>>> import numpy as np
>>> import numpy.linalg as la
>>> np.set_printoptions(precision=2, suppress=True, linewidth=140, sign=" ")
>>> def rnd(a):
...     return np.round(a, 2) + 0
... 
>>> A2 = np.array([[9, -3]])
>>> F = np.block([[np.zeros((1, 1)), A2], [A2.T, np.zeros((2, 2))]])
>>> F
array([[ 0.,  9., -3.],
       [ 9.,  0.,  0.],
       [-3.,  0.,  0.]])
>>> Uu, sig, Vh = la.svd(F)
>>> vecs = Vh[:(sig > 1e-8).sum()]
>>> rng = np.random.default_rng(97716)
>>> x = F[1] + 4 * F[2] + rng.integers(2) * np.eye(3)[1]
>>> x
array([-3.,  1.,  0.])
>>> rnd(np.diag(vecs.T @ vecs))
array([ 1. ,  0.9,  0.1])
>>> rnd(vecs.T @ vecs)
array([[ 1. ,  0. ,  0. ],
       [ 0. ,  0.9, -0.3],
       [ 0. , -0.3,  0.1]])
>>> P = np.triu(np.array([[2, 3, -1], [0, -2, -1], [2, -2, 1]]), 1) + np.eye(3)
>>> A2 = P @ F @ la.inv(P)
>>> rnd(la.det(A2))
np.float64(0.0)
>>> rnd(np.poly(A2))
array([  1.,   0., -90.,   0.])
>>> np.trace(A2), np.trace(F)
(np.float64(0.0), np.float64(0.0))
>>> evals, vecs = la.eigh(F)
>>> x = np.array([3, 0, -1])
>>> rnd(vecs * np.maximum(evals, 0) @ vecs.T)
array([[ 4.74,  4.5 , -1.5 ],
       [ 4.5 ,  4.27, -1.42],
       [-1.5 , -1.42,  0.47]])
>>> (np.sign(vecs[:, -1].round(6)) == np.sign(vecs[0, -1].round(6))).astype(int)
array([ 1,  1,  0])
>>> rnd(vecs * np.abs(evals) @ vecs.T)
array([[ 9.49,  0.  ,  0.  ],
       [ 0.  ,  8.54, -2.85],
       [ 0.  , -2.85,  0.95]])
>>> rnd(F @ la.pinv(F) @ F)
array([[ 0.,  9., -3.],
       [ 9.,  0.,  0.],
       [-3.,  0.,  0.]])
>>> np.allclose(F[:-1].T @ la.lstsq(F[:-1].T, F[-1])[0], F[-1])
True
>>> rnd(np.trace(la.pinv(F) @ F))
np.float64(2.0)
>>> np.all(la.eigvalsh(F) > 0)
np.False_
>>> O, _ = la.qr(np.array([[-0.5, 0.8, 0.5, 0.1],
...     [-0.7, -1.7, -0.9, 0.9],
...     [-0.5, -1.1, 0.6, 1.2],
...     [0.7, 1.2, 0.9, -2.2]]))
>>> evals = np.array([0, 3, 0, 0])
>>> m1 = O @ np.diag(evals) @ O.T
>>> rnd(m1)
array([[ 2.39, -1.04, -0.56,  0.26],
       [-1.04,  0.45,  0.25, -0.11],
       [-0.56,  0.25,  0.13, -0.06],
       [ 0.26, -0.11, -0.06,  0.03]])
>>> # symmetric
>>> Uu, sig, Vh = la.svd(m1)
>>> vecs = Vh[:(sig > 1e-8).sum()]
>>> x = m1[2] + -3 * m1[0] + rng.integers(2) * np.eye(4)[2]
>>> rnd(x)
array([-7.72,  3.36,  1.83, -0.85])
>>> rnd(np.diag(vecs.T @ vecs))
array([ 0.8 ,  0.15,  0.04,  0.01])
>>> la.matrix_rank(np.vstack([m1, x]))
np.int64(1)
>>> rnd(la.norm(x - vecs.T @ vecs @ x))
np.float64(0.0)
>>> idx = rng.permutation(4)
>>> idx
array([ 0,  1,  3,  2])
>>> A2 = m1[idx][:, idx]
>>> rnd(la.det(A2)), rnd(la.det(m1[idx]))
(np.float64(0.0), np.float64(0.0))
>>> np.allclose(A2, m1)
False
>>> rnd(A2)
array([[ 2.39, -1.04,  0.26, -0.56],
       [-1.04,  0.45, -0.11,  0.25],
       [ 0.26, -0.11,  0.03, -0.06],
       [-0.56,  0.25, -0.06,  0.13]])
>>> evals, vecs = la.eigh(m1)
>>> rnd(vecs.T @ vecs)
array([[ 1.,  0.,  0.,  0.],
       [ 0.,  1.,  0.,  0.],
       [ 0.,  0.,  1.,  0.],
       [ 0.,  0.,  0.,  1.]])
>>> rnd(evals.sum()), rnd(np.trace(m1))
(np.float64(3.0), np.float64(3.0))
>>> rnd(np.abs(vecs[:, -1]))
array([ 0.89,  0.39,  0.21,  0.1 ])
>>> np.unique(evals.round(6) + 0, return_counts=True)[1]
array([ 3,  1])
>>> rnd(la.eigvalsh(m1 @ m1))
array([ 0.,  0.,  0.,  9.])
>>> rnd(vecs @ np.diag(evals) @ vecs.T)
array([[ 2.39, -1.04, -0.56,  0.26],
       [-1.04,  0.45,  0.25, -0.11],
       [-0.56,  0.25,  0.13, -0.06],
       [ 0.26, -0.11, -0.06,  0.03]])
>>> rnd(la.eigvals(m1).sum().real)
np.float64(3.0)
>>> rnd(la.det(m1[::-1]))
np.float64(0.0)
>>> rnd(np.einsum("ii->", m1))
np.float64(3.0)
>>> X = np.vander(np.arange(4) - 3, 4, increasing=True)
>>> X
array([[  1,  -3,   9, -27],
       [  1,  -2,   4,  -8],
       [  1,  -1,   1,  -1],
       [  1,   0,   0,   0]])
>>> la.matrix_rank(X, rtol=0.1)
np.int64(1)
>>> la.cond(X) > 100
np.True_
>>> np.argsort(-la.norm(X, axis=0).round(6), kind="stable")[:3]
array([ 3,  2,  1])
>>> round(np.log10(la.cond(X)))
2
>>> Uu, sig, Vh = la.svd(X)
>>> rnd(sig)
array([ 30.07,   2.24,   0.92,   0.19])
>>> np.argmax(sig[:-1] / (sig[1:] + 1e-6)) + 1
np.int64(1)
>>> A2 = Uu[:, :1] @ np.diag(sig[:1]) @ Vh[:1]
>>> rnd(la.norm(X - A2, 2)), rnd(sig[1])
(np.float64(2.24), np.float64(2.24))
>>> rnd(np.abs(X - A2).max())
np.float64(1.03)
>>> rnd(la.norm(X - A2) / la.norm(X))
np.float64(0.08)
>>> P = np.triu(np.array([[-3, -3, 3, 3], [-3, 3, -2, 2], [-3, 2, 2, 2], [3, 2, -1, -2]]), 1) + np.eye(4)
>>> A2 = P @ X @ la.inv(P)
>>> P @ X - X @ P
array([[  3.,   6., -18.,   6.],
       [  0.,   5.,  -9.,  -5.],
       [  2.,   3.,  -5.,  -3.],
       [  0.,   3.,  -3.,  -3.]])
>>> la.matrix_rank(A2)
np.int64(4)
>>> rnd(np.poly(A2))
array([  1.,   0.,  22.,  10.,  12.])
>>> rnd(la.norm(X, "nuc"))
np.float64(33.42)
>>> rnd(la.norm(X[0] - X[1]))
np.float64(19.67)
>>> X[0] @ X[1]
np.int64(259)
>>> rnd(la.norm(X, 2))
np.float64(30.07)
>>> x = np.array([6, 8, -3, 2])
>>> h = np.maximum(X @ x, 0)
>>> X * (h > 1e-9)[:, None]
array([[ 0,  0,  0,  0],
       [ 0,  0,  0,  0],
       [ 0,  0,  0,  0],
       [ 1,  0,  0,  0]])
>>> X.T @ h
array([ 6,  0,  0,  0])
